>>> import numpy as np
>>> import numpy.linalg as la
>>> np.set_printoptions(suppress=True, linewidth=160)
>>> def rd(a):
...     return np.round(a, 3) + 0
... 
>>> data = np.array([[-2.0, -0.2, 0.2, 0.4, 0.1, -0.1, 2.3, -2.5],
...     [-1.4, -0.8, -0.3, -0.2, 0.7, -0.5, -0.5, -2.2],
...     [-0.6, 1.2, -1.1, 0.6, -0.7, 1.1, -1.0, 0.1],
...     [0.5, 0.8, -0.7, 1.3, -0.8, 1.0, -1.7, -0.8],
...     [-0.7, 0.8, 1.1, 1.0, -0.1, 0.7, -0.2, 0.4],
...     [2.0, 2.2, 0.6, -0.4, 1.4, 0.6, -0.2, 0.7],
...     [0.9, 0.3, -0.3, 1.5, 0.2, 0.5, 0.3, 0.2],
...     [-1.1, -1.4, 0.9, 0.5, -0.1, -0.7, 1.5, -0.1],
...     [0.5, -1.8, -1.3, 1.8, -1.9, -1.0, 1.2, -0.1],
...     [-2.2, -0.8, 0.5, 1.8, -0.1, 0.0, 0.2, 0.8]])
>>> rng = np.random.default_rng(31)
>>> data[1] = data[6] + 0.02 * rng.normal(size=8)
>>> print(rd(data))
[[-2.    -0.2    0.2    0.4    0.1   -0.1    2.3   -2.5  ]
 [ 0.892  0.305 -0.288  1.481  0.215  0.505  0.316  0.205]
 [-0.6    1.2   -1.1    0.6   -0.7    1.1   -1.     0.1  ]
 [ 0.5    0.8   -0.7    1.3   -0.8    1.    -1.7   -0.8  ]
 [-0.7    0.8    1.1    1.    -0.1    0.7   -0.2    0.4  ]
 [ 2.     2.2    0.6   -0.4    1.4    0.6   -0.2    0.7  ]
 [ 0.9    0.3   -0.3    1.5    0.2    0.5    0.3    0.2  ]
 [-1.1   -1.4    0.9    0.5   -0.1   -0.7    1.5   -0.1  ]
 [ 0.5   -1.8   -1.3    1.8   -1.9   -1.     1.2   -0.1  ]
 [-2.2   -0.8    0.5    1.8   -0.1    0.     0.2    0.8  ]]
>>> x = np.array([1, 2, -2, -1, 3, -2, -1, 1])
>>> rhs = data @ x
>>> print(rd(la.solve(data.T @ data, data.T @ rhs)))
[ 1.  2. -2. -1.  3. -2. -1.  1.]
>>> rhs = rhs + 0.02 * rng.normal(size=10)
>>> print(rd(rhs))
[-7.477  0.105  0.236 -1.276 -3.412  9.513  0.109 -6.735 -7.288 -6.312]
>>> beta, *_ = la.lstsq(data, rhs)
>>> print(rd(la.norm(rhs - data @ beta)))
0.019
>>> print(beta.round())
[ 1.  2. -2. -1.  3. -2. -1.  1.]
>>> print([round(float(la.norm(la.solve(data.T @ data + lam * np.eye(8), data.T @ rhs))), 2) for lam in (0, 1, 10, 100)])
[5.04, 3.31, 2.3, 0.73]
>>> B = np.c_[data[:, :2] @ np.array([[-2, 0], [-1, 0]]), np.array([-2, -1, -2, 2, -1, 0, 2, 0, 0, 1])]
>>> print(rd(B))
[[ 4.2    0.    -2.   ]
 [-2.089  0.    -1.   ]
 [ 0.     0.    -2.   ]
 [-1.8    0.     2.   ]
 [ 0.6    0.    -1.   ]
 [-6.2    0.     0.   ]
 [-2.1    0.     2.   ]
 [ 3.6    0.     0.   ]
 [ 0.8    0.     0.   ]
 [ 5.2    0.     1.   ]]
>>> print(rd(la.lstsq(data, B[:, 0])[0]))
[-2. -1.  0.  0.  0.  0.  0.  0.]
>>> print(rd(la.norm(B - data @ la.lstsq(data, B)[0], axis=0)))
[0.    0.    2.115]
>>> x = np.array([-1, 0, 0, 2, 0, 2, 0, -1])
>>> rhs = data @ x
>>> beta, lr = np.zeros(8), 1 / la.norm(data, 2) ** 2
>>> for i in range(200):
...     beta -= lr * data.T @ (data @ beta - rhs)
...     if i % 50 == 0: print(i, round(la.norm(data @ beta - rhs), 3))
... 
0 6.154
50 0.356
100 0.262
150 0.217
>>> print(rd(la.cond(data)))
17.374
>>> B = data + rng.integers(-2, 3, (10, 7)) @ rng.integers(-2, 3, (7, 8))
>>> print(rd(B))
[[ -9.      7.8    -8.8     8.4    -4.9   -12.1     4.3    -6.5  ]
 [ -1.108   1.305   0.712   1.481   1.215  -0.495   1.316  -3.795]
 [  1.4     1.2     3.9     2.6     4.3     7.1     3.      2.1  ]
 [ -0.5     5.8    -3.7    11.3    -6.8    -5.      0.3     0.2  ]
 [ -8.7    -0.2     2.1    -6.      8.9    -0.3     2.8    -6.6  ]
 [  8.      0.2     7.6     7.6    -1.6     4.6     1.8     6.7  ]
 [  0.9    -0.7     3.7     0.5     4.2     4.5     3.3     0.2  ]
 [  0.9   -12.4     8.9    -3.5    -2.1    -0.7    -3.5     0.9  ]
 [ -0.5    -3.8     5.7     7.8    -0.9     0.      7.2     2.9  ]
 [  1.8    -9.8     7.5    -1.2    -0.1     3.     -3.8     3.8  ]]
>>> print(rd(la.svd(B - data, compute_uv=False)))
[31.201 22.514 16.338 11.476  3.067  1.595  0.168  0.   ]
>>> print(rd(B - data))
[[ -7.   8.  -9.   8.  -5. -12.   2.  -4.]
 [ -2.   1.   1.   0.   1.  -1.   1.  -4.]
 [  2.   0.   5.   2.   5.   6.   4.   2.]
 [ -1.   5.  -3.  10.  -6.  -6.   2.   1.]
 [ -8.  -1.   1.  -7.   9.  -1.   3.  -7.]
 [  6.  -2.   7.   8.  -3.   4.   2.   6.]
 [  0.  -1.   4.  -1.   4.   4.   3.   0.]
 [  2. -11.   8.  -4.  -2.   0.  -5.   1.]
 [ -1.  -2.   7.   6.   1.   1.   6.   3.]
 [  4.  -9.   7.  -3.   0.   3.  -4.   3.]]
>>> print(np.abs(B - data).sum(axis=1))
[55. 11. 26. 34. 37. 38. 17. 33. 27. 33.]
